$ ipython --no-banner

In [1]: import numpy as np

In [2]: np.set_printoptions(suppress=True, linewidth=200)

In [3]: def rd(a):
   ...:     return np.round(a, 3) + 0
   ...: 

In [4]: M = np.array([[5.0, 0.0, 4.0, 0.0, 0.0, 4.0, 4.0, 0.0],
   ...:     [0.0, 5.0, 0.0, 4.0, 4.0, 0.0, 0.0, 4.0],
   ...:     [4.0, 0.0, 5.0, 0.0, 0.0, 4.0, 4.0, 0.0],
   ...:     [0.0, 4.0, 0.0, 5.0, 4.0, 0.0, 0.0, 4.0],
   ...:     [0.0, 4.0, 0.0, 4.0, 5.0, 0.0, 0.0, 4.0],
   ...:     [4.0, 0.0, 4.0, 0.0, 0.0, 5.0, 4.0, 0.0],
   ...:     [4.0, 0.0, 4.0, 0.0, 0.0, 4.0, 5.0, 0.0],
   ...:     [0.0, 4.0, 0.0, 4.0, 4.0, 0.0, 0.0, 5.0]])

In [5]: # 2 groups of indices that never mix

In [6]: (M != 0).astype(int)
Out[6]: 
array([[1, 0, 1, 0, 0, 1, 1, 0],
       [0, 1, 0, 1, 1, 0, 0, 1],
       [1, 0, 1, 0, 0, 1, 1, 0],
       [0, 1, 0, 1, 1, 0, 0, 1],
       [0, 1, 0, 1, 1, 0, 0, 1],
       [1, 0, 1, 0, 0, 1, 1, 0],
       [1, 0, 1, 0, 0, 1, 1, 0],
       [0, 1, 0, 1, 1, 0, 0, 1]])

In [7]: w, evecs = np.linalg.eigh(M)

In [8]: (w > 1e-8).sum(), (w < -1e-8).sum()
Out[8]: (np.int64(8), np.int64(0))

In [9]: rd(evecs.T @ M @ evecs)
Out[9]: 
array([[ 1.,  0.,  0.,  0.,  0.,  0.,  0.,  0.],
       [ 0.,  1.,  0.,  0.,  0.,  0.,  0.,  0.],
       [ 0.,  0.,  1.,  0.,  0.,  0.,  0.,  0.],
       [ 0.,  0.,  0.,  1.,  0.,  0.,  0.,  0.],
       [ 0.,  0.,  0.,  0.,  1.,  0.,  0.,  0.],
       [ 0.,  0.,  0.,  0.,  0.,  1.,  0.,  0.],
       [ 0.,  0.,  0.,  0.,  0.,  0., 17.,  0.],
       [ 0.,  0.,  0.,  0.,  0.,  0.,  0., 17.]])

In [10]: rd(np.linalg.svd(M, compute_uv=False))
Out[10]: array([17., 17.,  1.,  1.,  1.,  1.,  1.,  1.])

In [11]: x0 = np.ones(8)

In [12]: for _ in range(7):
    ...:     x0 = M @ x0
    ...:     x0 /= np.linalg.norm(x0)
    ...:     print(round(x0 @ M @ x0, 3))
    ...: 
17.0
17.0
17.0
17.0
17.0
17.0
17.0

In [13]: rd(x0)
Out[13]: array([0.354, 0.354, 0.354, 0.354, 0.354, 0.354, 0.354, 0.354])

In [14]: feats = np.diag(np.array([2, 3, 4, 0, 1, -4]))

In [15]: feats
Out[15]: 
array([[ 2,  0,  0,  0,  0,  0],
       [ 0,  3,  0,  0,  0,  0],
       [ 0,  0,  4,  0,  0,  0],
       [ 0,  0,  0,  0,  0,  0],
       [ 0,  0,  0,  0,  1,  0],
       [ 0,  0,  0,  0,  0, -4]])

In [16]: # splits into 6 blocks

In [17]: w, evecs = np.linalg.eigh(feats)

In [18]: x0 = np.array([0, 4, 0, 9, 8, 8])

In [19]: np.abs(feats).sum(axis=1).max(), np.abs(w).max()
Out[19]: (np.int64(4), np.float64(4.0))

In [20]: x0 @ feats @ x0 / (x0 @ x0), w[0], w[-1]
Out[20]: (np.float64(-0.64), np.float64(-4.0), np.float64(4.0))

In [21]: [round(float(np.linalg.det(feats[:i, :i])), 2) + 0 for i in range(1, 7)]
Out[21]: [2.0, 6.0, 24.0, 0.0, 0.0, 0.0]

In [22]: x0 = np.array([3, 0, 2, 3, 3, 2])

In [23]: a = np.maximum(feats @ x0, 0)

In [24]: np.flatnonzero(a > 1e-9)
Out[24]: array([0, 2, 4])

In [25]: feats.T @ a
Out[25]: array([12,  0, 32,  0,  3,  0])

In [26]: feats * (a > 1e-9)[:, None]
Out[26]: 
array([[2, 0, 0, 0, 0, 0],
       [0, 0, 0, 0, 0, 0],
       [0, 0, 4, 0, 0, 0],
       [0, 0, 0, 0, 0, 0],
       [0, 0, 0, 0, 1, 0],
       [0, 0, 0, 0, 0, 0]])

In [27]: np.maximum(feats @ (3 * x0), 0)
Out[27]: array([18,  0, 24,  0,  9,  0])

In [28]: a
Out[28]: array([6, 0, 8, 0, 3, 0])

In [29]: w1 = np.array([[1, 2, 0, 2],
    ...:     [3, 2, 3, 3],
    ...:     [2, 0, 2, 0],
    ...:     [1, 1, 2, 2],
    ...:     [2, 0, 0, 2],
    ...:     [3, 3, 0, 0]])

In [30]: b = np.array([0, 0, -4, -4])

In [31]: act = np.maximum(feats @ w1 + b, 0)

In [32]: act
Out[32]: 
array([[2, 4, 0, 0],
       [9, 6, 5, 5],
       [8, 0, 4, 0],
       [0, 0, 0, 0],
       [2, 0, 0, 0],
       [0, 0, 0, 0]])

In [33]: (act > 0).astype(int)
Out[33]: 
array([[1, 1, 0, 0],
       [1, 1, 1, 1],
       [1, 0, 1, 0],
       [0, 0, 0, 0],
       [1, 0, 0, 0],
       [0, 0, 0, 0]])

In [34]: np.linalg.matrix_rank(act)
Out[34]: np.int64(4)

In [35]: cent = np.array([[-1, 2], [1, 0], [-2, 0], [1, -2]])

In [36]: (act @ cent).round(6).argmax(axis=1)
Out[36]: array([1, 1, 1, 0, 1, 0])

In [37]: w1 @ cent
Out[37]: 
array([[ 3, -2],
       [-4,  0],
       [-6,  4],
       [-2, -2],
       [ 0,  0],
       [ 0,  6]])

In [38]: x0 = np.array([2, -1, -3, -3])

In [39]: target = act @ x0

In [40]: rd(np.linalg.lstsq(act, target)[0])
Out[40]: array([ 2., -1., -3., -3.])

In [41]: rd(np.linalg.pinv(act) @ act)
Out[41]: 
array([[1., 0., 0., 0.],
       [0., 1., 0., 0.],
       [0., 0., 1., 0.],
       [0., 0., 0., 1.]])

In [42]: target
Out[42]: array([  0, -18,   4,   0,   4,   0])

In [43]: rd(np.linalg.solve(act.T @ act, act.T @ target))
Out[43]: array([ 2., -1., -3., -3.])

In [44]: rng = np.random.default_rng(9467)

In [45]: target = target + 0.05 * rng.normal(size=6)

In [46]: rd(target)
Out[46]: array([  0.026, -18.01 ,   4.03 ,  -0.013,   4.078,  -0.006])

In [47]: b, *_ = np.linalg.lstsq(act, target)

In [48]: [round(float(np.linalg.norm(np.linalg.solve(act.T @ act + lam * np.eye(4), act.T @ target))), 2) for lam in (0, 1, 10, 100)]
Out[48]: [4.85, 3.92, 2.21, 0.75]

In [49]: rd(np.linalg.norm(target - act @ b))
Out[49]: np.float64(0.014)

In [50]: rd(b)
Out[50]: array([ 2.039, -1.013, -3.07 , -2.986])

In [51]: rd(act.T @ (target - act @ b))
Out[51]: array([0., 0., 0., 0.])
